>>> import numpy as np
>>> from numpy import linalg as LA
>>> np.set_printoptions(suppress=True, linewidth=160)
>>> rd = lambda a: np.round(a, 2) + 0
>>> arr = np.load("dump.npy")
>>> arr
array([[0.02, 2.  , 2.  , 3.  ],
       [0.  , 3.02, 0.  , 2.  ],
       [2.  , 2.  , 0.02, 1.  ],
       [0.  , 2.  , 2.  , 3.02]])
>>> vals, evecs = LA.eig(arr)
>>> rd(np.sort(LA.eigvals(LA.inv(arr))))
array([-0.82,  0.17,  0.72, 50.  ])
>>> rd(arr @ evecs[:, 0] - vals[0] * evecs[:, 0])
array([0., 0., 0., 0.])
>>> rd(np.sort(LA.eigvals(arr.T)))
array([-1.23,  0.02,  1.38,  5.9 ])
>>> rd(np.prod(vals))
np.float64(-0.2)
>>> rd(np.sort(LA.eigvals(arr @ arr)))
array([ 0.  ,  1.5 ,  1.92, 34.82])
>>> rd(vals)
array([-1.23,  0.02,  1.38,  5.9 ])
>>> t = np.radians(180)
>>> r_ = np.eye(4)
>>> r_[3, 3] = r_[0, 0] = np.cos(t)
>>> r_[3, 0], r_[0, 3] = -np.sin(t), np.sin(t)
>>> rd(r_)
array([[-1.,  0.,  0.,  0.],
       [ 0.,  1.,  0.,  0.],
       [ 0.,  0.,  1.,  0.],
       [ 0.,  0.,  0., -1.]])
>>> A2 = arr @ r_.T
>>> rd(LA.svd(arr, compute_uv=False)), rd(LA.svd(A2, compute_uv=False))
(array([6.91, 2.52, 1.45, 0.01]), array([6.91, 2.52, 1.45, 0.01]))
>>> np.allclose(arr @ arr.T, A2 @ A2.T)
True
>>> np.allclose(LA.norm(arr, axis=1), LA.norm(A2, axis=1))
True
>>> rd(A2)
array([[-0.02,  2.  ,  2.  , -3.  ],
       [ 0.  ,  3.02,  0.  , -2.  ],
       [-2.  ,  2.  ,  0.02, -1.  ],
       [ 0.  ,  2.  ,  2.  , -3.02]])
>>> mat = np.array([[-3, -1, 1], [-2, 3, 1], [-11, 11, 5]])
>>> # row 2 dominates
>>> rd(np.abs(LA.eigvals(mat)).max())
np.float64(6.65)
>>> np.allclose(mat @ mat.T, mat.T @ mat)
False
>>> (mat - mat.T) / 2
array([[ 0. ,  0.5,  6. ],
       [-0.5,  0. , -5. ],
       [-6. ,  5. ,  0. ]])
>>> t3 = np.stack([mat, -1 * mat, mat[::-1]])
>>> rd(LA.norm(t3, axis=(1, 2)))
array([17.09, 17.09, 17.09])
>>> LA.matrix_rank(t3)
array([2, 2, 2])
>>> t3.sum(axis=0)
array([[-11,  11,   5],
       [ -2,   3,   1],
       [ -3,  -1,   1]])
>>> LA.matrix_rank(t3.reshape(3, -1))
np.int64(2)
>>> np.einsum("bij,cij->bc", t3, t3)
array([[ 292, -292,   68],
       [-292,  292,  -68],
       [  68,  -68,  292]])
>>> rk = LA.matrix_rank(mat)
>>> rk
np.int64(2)
>>> null = LA.svd(mat)[2][rk:].T
>>> rd(mat @ null)
array([[0.],
       [0.],
       [0.]])
>>> [int(LA.matrix_rank(np.delete(mat, i, axis=0))) for i in range(3)]
[2, 2, 2]
>>> rd(null[:, 0] / null[np.abs(null[:, 0]).round(6).argmax(), 0])
array([ 0.36, -0.09,  1.  ])
>>> [int(LA.matrix_rank(mat[:, :j + 1])) for j in range(3)]
[1, 2, 2]
>>> Uu, sigma, Vt = LA.svd(mat)
>>> evecs = Vt[:(sigma > 1e-8).sum()]
>>> rng = np.random.default_rng(12932)
>>> x = mat[1] + -3 * mat[0] + rng.integers(2) * np.eye(3)[1]
>>> x
array([ 7.,  6., -2.])
>>> rd(np.diag(evecs.T @ evecs))
array([0.88, 0.99, 0.12])
>>> LA.matrix_rank(np.vstack([mat, x]))
np.int64(2)
>>> rd(LA.norm(x - evecs.T @ evecs @ x))
np.float64(0.0)
>>> rd(LA.det(mat.T))
np.float64(0.0)
>>> rd(np.poly(mat))
array([  1.,  -5., -11.,   0.])
>>> rd(LA.det(2 * mat)), rd(LA.det(mat))
(np.float64(0.0), np.float64(0.0))
>>> np.einsum("ii->", mat)
np.int64(5)
>>> rd(LA.det(mat[::-1]))
np.float64(0.0)
>>> np.kron(np.eye(2, dtype=int), mat)
array([[ -3,  -1,   1,   0,   0,   0],
       [ -2,   3,   1,   0,   0,   0],
       [-11,  11,   5,   0,   0,   0],
       [  0,   0,   0,  -3,  -1,   1],
       [  0,   0,   0,  -2,   3,   1],
       [  0,   0,   0, -11,  11,   5]])
>>> K = np.array([[-0.2, 0.7, -0.9],
...     [-0.8, -1.7, 0.0],
...     [-1.1, 0.9, -0.5],
...     [1.2, -1.0, 0.4],
...     [0.1, 0.7, 1.6],
...     [1.2, -2.0, 0.7],
...     [1.1, -0.4, 0.8],
...     [1.4, 0.8, 0.9],
...     [-0.5, 2.0, 0.5],
...     [-2.1, 0.0, 0.1],
...     [-1.5, -0.3, -0.8],
...     [0.4, -1.4, -1.9],
...     [0.6, 0.2, 0.3],
...     [-1.3, -0.8, -0.1],
...     [0.3, 0.3, 1.2]])
>>> K[0] *= 5
>>> K
array([[-1. ,  3.5, -4.5],
       [-0.8, -1.7,  0. ],
       [-1.1,  0.9, -0.5],
       [ 1.2, -1. ,  0.4],
       [ 0.1,  0.7,  1.6],
       [ 1.2, -2. ,  0.7],
       [ 1.1, -0.4,  0.8],
       [ 1.4,  0.8,  0.9],
       [-0.5,  2. ,  0.5],
       [-2.1,  0. ,  0.1],
       [-1.5, -0.3, -0.8],
       [ 0.4, -1.4, -1.9],
       [ 0.6,  0.2,  0.3],
       [-1.3, -0.8, -0.1],
       [ 0.3,  0.3,  1.2]])
>>> A2 = np.c_[K[:, :2] @ np.array([[3, 2], [-2, 2]]), np.array([6, 9, 2, 6, 3, 8, 8, 9, 4, 8, 0, 3, 1, 3, 5])]
>>> rd(A2)
array([[-10. ,   5. ,   6. ],
       [  1. ,  -5. ,   9. ],
       [ -5.1,  -0.4,   2. ],
       [  5.6,   0.4,   6. ],
       [ -1.1,   1.6,   3. ],
       [  7.6,  -1.6,   8. ],
       [  4.1,   1.4,   8. ],
       [  2.6,   4.4,   9. ],
       [ -5.5,   3. ,   4. ],
       [ -6.3,  -4.2,   8. ],
       [ -3.9,  -3.6,   0. ],
       [  4. ,  -2. ,   3. ],
       [  1.4,   1.6,   1. ],
       [ -2.3,  -4.2,   3. ],
       [  0.3,   1.2,   5. ]])
>>> LA.matrix_rank(np.c_[K, A2])
np.int64(4)
>>> x = np.array([-3, -2, 1, -3])
>>> y = arr @ x
>>> y
array([-11.06, -12.04, -12.98, -11.06])
>>> rd(LA.solve(arr, arr[:, 3]))
array([0., 0., 0., 1.])
>>> rd(LA.solve(arr.T, arr[3]))
array([0., 0., 0., 1.])
>>> rd(LA.solve(arr, 5 * y))
array([-15., -10.,   5., -15.])
>>> rd(LA.solve(arr, y + arr[:, 2]))
array([-3., -2.,  2., -3.])
>>> proj = K @ LA.solve(K.T @ K, K.T)
>>> rd(np.trace(proj))
np.float64(3.0)
>>> rd(LA.eigvalsh(proj))
array([0., 0., 0., 0., 0., 0., 0., 0., 0., 0., 0., 0., 1., 1., 1.])
>>> d = LA.norm(K[:, None] - K[None], axis=-1)
>>> rd(d[4])
array([6.8 , 3.02, 2.43, 2.35, 0.  , 3.05, 1.69, 1.48, 1.81, 2.75, 3.05, 4.09, 1.48, 2.66, 0.6 ])
>>> rd(d[:5, :5])
array([[0.  , 6.88, 4.77, 7.01, 6.8 ],
       [6.88, 0.  , 2.66, 2.16, 3.02],
       [4.77, 2.66, 0.  , 3.12, 2.43],
       [7.01, 2.16, 3.12, 0.  , 2.35],
       [6.8 , 3.02, 2.43, 2.35, 0.  ]])
>>> M = np.loadtxt("run6.csv", delimiter=",")
>>> M
array([[ 4.,  5., -1.],
       [ 0.,  0.,  0.],
       [ 5.,  0.,  4.],
       [-1.,  5., -5.],
       [ 0.,  0.,  0.],
       [ 0.,  0.,  0.],
       [ 0.,  0.,  0.],
       [ 0.,  0.,  0.],
       [-4.,  3.,  0.],
       [-5.,  8., -5.],
       [ 4.,  5., -1.],
       [ 0.,  0.,  0.],
       [ 5.,  0.,  4.],
       [ 1.,  3.,  4.],
       [ 0.,  0.,  0.],
       [-1.,  5., -5.],
       [-4.,  3.,  0.],
       [-1.,  5., -5.],
       [ 0.,  8., -1.],
       [-4.,  3.,  0.],
       [ 5.,  0.,  4.],
       [-4.,  3.,  0.],
       [-1.,  5., -5.],
       [ 0.,  8., -1.],
       [ 5.,  0.,  4.],
       [ 1.,  3.,  4.],
       [-1.,  5., -5.]])
>>> Xc = (M - M.mean(axis=0)) / M.std(axis=0)
>>> np.argwhere(np.abs(Xc) > 2)
array([], shape=(0, 2), dtype=int64)
>>> coef = LA.lstsq(np.delete(Xc, 1, axis=1), Xc[:, 1])[0]
>>> rd(coef)
array([-0.03, -0.6 ])
>>> np.abs(coef).argmax()
np.int64(1)
>>> W0 = np.array([[-1.98, 2.0, -2.0, -2.0],
...     [-2.0, -1.98, 2.0, 1.0],
...     [2.0, 2.0, -1.98, 0.0],
...     [-2.0, 2.0, -2.0, -1.98]])
>>> W0
array([[-1.98,  2.  , -2.  , -2.  ],
       [-2.  , -1.98,  2.  ,  1.  ],
       [ 2.  ,  2.  , -1.98,  0.  ],
       [-2.  ,  2.  , -2.  , -1.98]])
>>> rd(LA.norm(W0))
np.float64(7.53)
>>> W0[:, 4]
Traceback (most recent call last):
  File "<python-input-84>", line 1, in <module>
    W0[:, 4]
    ~~^^^^^^
IndexError: index 4 is out of bounds for axis 1 with size 4
>>> W0.sum(axis=1)
array([-3.98, -0.98,  2.02, -3.98])
>>> rd(np.diff(W0, axis=0))
array([[-0.02, -3.98,  4.  ,  3.  ],
       [ 4.  ,  3.98, -3.98, -1.  ],
       [-4.  ,  0.  , -0.02, -1.98]])
>>> np.unravel_index(np.abs(W0).argmax(), W0.shape)
(np.int64(0), np.int64(1))
>>> np.zeros(4, 4)
Traceback (most recent call last):
  File "<python-input-88>", line 1, in <module>
    np.zeros(4, 4)
    ~~~~~~~~^^^^^^
TypeError: Cannot interpret '4' as a data type
>>> rd(LA.svd(W0, compute_uv=False))
array([6.23, 4.18, 0.61, 0.  ])
>>> W0[4]
Traceback (most recent call last):
  File "<python-input-90>", line 1, in <module>
    W0[4]
    ~~^^^
IndexError: index 4 is out of bounds for axis 0 with size 4
>>> rd(W0 - W0[0])
array([[ 0.  ,  0.  ,  0.  ,  0.  ],
       [-0.02, -3.98,  4.  ,  3.  ],
       [ 3.98,  0.  ,  0.02,  2.  ],
       [-0.02,  0.  ,  0.  ,  0.02]])
>>> F = np.load("layer2.npy")
>>> F
array([[13,  6,  7],
       [ 9,  2,  3],
       [15,  8,  9],
       [10,  3,  4]])
>>> np.allclose(F[:-1].T @ LA.lstsq(F[:-1].T, F[-1])[0], F[-1])
True
>>> try:
...     LA.inv(F)
... except LA.LinAlgError as e:
...     print("failed:", e)
... 
failed: Last 2 dimensions of the array must be square
>>> rd(np.trace(LA.pinv(F) @ F))
np.float64(2.0)
>>> np.abs(np.diag(LA.qr(F)[1])) > 1e-9
array([ True,  True, False])
>>> np.unique(F.round(6), axis=0).shape
(4, 3)
>>> m1 = np.loadtxt("test1.csv", delimiter=",")
>>> m1
array([[ 1., -2., -3.],
       [-2.,  1., -2.],
       [-3., -2.,  1.]])
>>> # equal to its transpose
>>> A2 = m1 + rng.integers(-2, 3, (3, 2)) @ rng.integers(-2, 3, (2, 3))
>>> A2
array([[-3., -2., -2.],
       [ 0.,  1., -1.],
       [-5., -2., -1.]])
>>> rd(LA.svd(A2 - m1, compute_uv=False))
array([4.92, 2.4 , 0.  ])
>>> np.abs(A2 - m1).sum(axis=1)
array([5., 3., 4.])
>>> A2 - m1
array([[-4.,  0.,  1.],
       [ 2.,  0.,  1.],
       [-2.,  0., -2.]])
>>> LA.matrix_rank(A2 - m1, tol=1e-8)
np.int64(2)
>>> x = np.array([-5, -4, 9])
>>> y = K @ x
>>> rd(LA.pinv(K) @ K)
array([[1., 0., 0.],
       [0., 1., 0.],
       [0., 0., 1.]])
>>> try:
...     LA.solve(K, y)
... except LA.LinAlgError as e:
...     print("failed:", e)
... 
failed: Last 2 dimensions of the array must be square
>>> rd(y)
array([-49.5,  10.8,  -2.6,   1.6,  11.1,   8.3,   3.3,  -2.1,  -1. ,  11.4,   1.5, -13.5,  -1.1,   8.8,   8.1])
>>> y = y + 0.02 * rng.normal(size=15)
>>> rd(y)
array([-49.48,  10.83,  -2.57,   1.6 ,  11.08,   8.27,   3.31,  -2.1 ,  -1.01,  11.39,   1.52, -13.52,  -1.11,   8.76,   8.1 ])
>>> coef, *_ = LA.lstsq(K, y)
>>> rd(coef)
array([-5., -4.,  9.])
>>> rd(LA.norm(y - K @ coef))
np.float64(0.07)
>>> rd(K.T @ (y - K @ coef))
array([0., 0., 0.])
>>> coef.round()
array([-5., -4.,  9.])
>>> vals, evecs = LA.eig(m1)
>>> rd(np.prod(vals))
np.float64(-40.0)
>>> rd(np.sort(LA.eigvals(LA.inv(m1))))
array([-0.27,  0.25,  0.37])
>>> rd(LA.norm(m1, 1)), rd(LA.norm(m1, np.inf))
(np.float64(6.0), np.float64(6.0))
>>> rd(LA.norm(m1, 2))
np.float64(4.0)
>>> rd(LA.norm(m1, axis=0))
array([3.74, 3.  , 3.74])
>>> rd(LA.norm(m1) ** 2 / LA.norm(m1, 2) ** 2)
np.float64(2.31)
>>> rd(LA.norm(m1[1], 1)), rd(LA.norm(m1[1], np.inf))
(np.float64(5.0), np.float64(2.0))
>>> G = m1.T @ m1
>>> rd(LA.svd(m1, compute_uv=False) ** 2)
array([16. , 13.7,  7.3])
>>> (m1 @ m1.T).shape
(3, 3)
>>> np.allclose(G, G.T)
True
>>> rd(LA.eigvalsh(G)[::-1])
array([16. , 13.7,  7.3])
>>> X = np.loadtxt("a.csv", delimiter=",")
>>> X
array([[ 3.,  0.,  0.,  0.],
       [ 0.,  9.,  0.,  0.],
       [ 0.,  0., -5.,  0.],
       [ 0.,  0.,  0.,  6.]])
>>> # triangular: eigenvalues sit on the diagonal
>>> X.ravel(order="F")
array([ 3.,  0.,  0.,  0.,  0.,  9.,  0.,  0.,  0.,  0., -5.,  0.,  0.,  0.,  0.,  6.])
>>> X.reshape(-1, 2)
array([[ 3.,  0.],
       [ 0.,  0.],
       [ 0.,  9.],
       [ 0.,  0.],
       [ 0.,  0.],
       [-5.,  0.],
       [ 0.,  0.],
       [ 0.,  6.]])
>>> X.reshape(2, -1)
array([[ 3.,  0.,  0.,  0.,  0.,  9.,  0.,  0.],
       [ 0.,  0., -5.,  0.,  0.,  0.,  0.,  6.]])
>>> t3 = X.reshape(4, 2, -1)
>>> t3.sum(axis=1)
array([[ 3.,  0.],
       [ 0.,  9.],
       [-5.,  0.],
       [ 0.,  6.]])
>>> t3.shape
(4, 2, 2)
>>> t3[:, 0]
array([[3., 0.],
       [0., 9.],
       [0., 0.],
       [0., 0.]])
>>> np.swapaxes(t3, 1, 2)[2]
array([[ 0., -5.],
       [ 0.,  0.]])
>>> np.einsum("ihd,ihd->ih", t3, t3)
array([[ 9.,  0.],
       [81.,  0.],
       [ 0., 25.],
       [ 0., 36.]])
>>> np.einsum("ihd,jhd->hij", t3, t3).shape
(2, 4, 4)
>>> t3.transpose(1, 0, 2)
array([[[ 3.,  0.],
        [ 0.,  9.],
        [ 0.,  0.],
        [ 0.,  0.]],

       [[ 0.,  0.],
        [ 0.,  0.],
        [-5.,  0.],
        [ 0.,  6.]]])
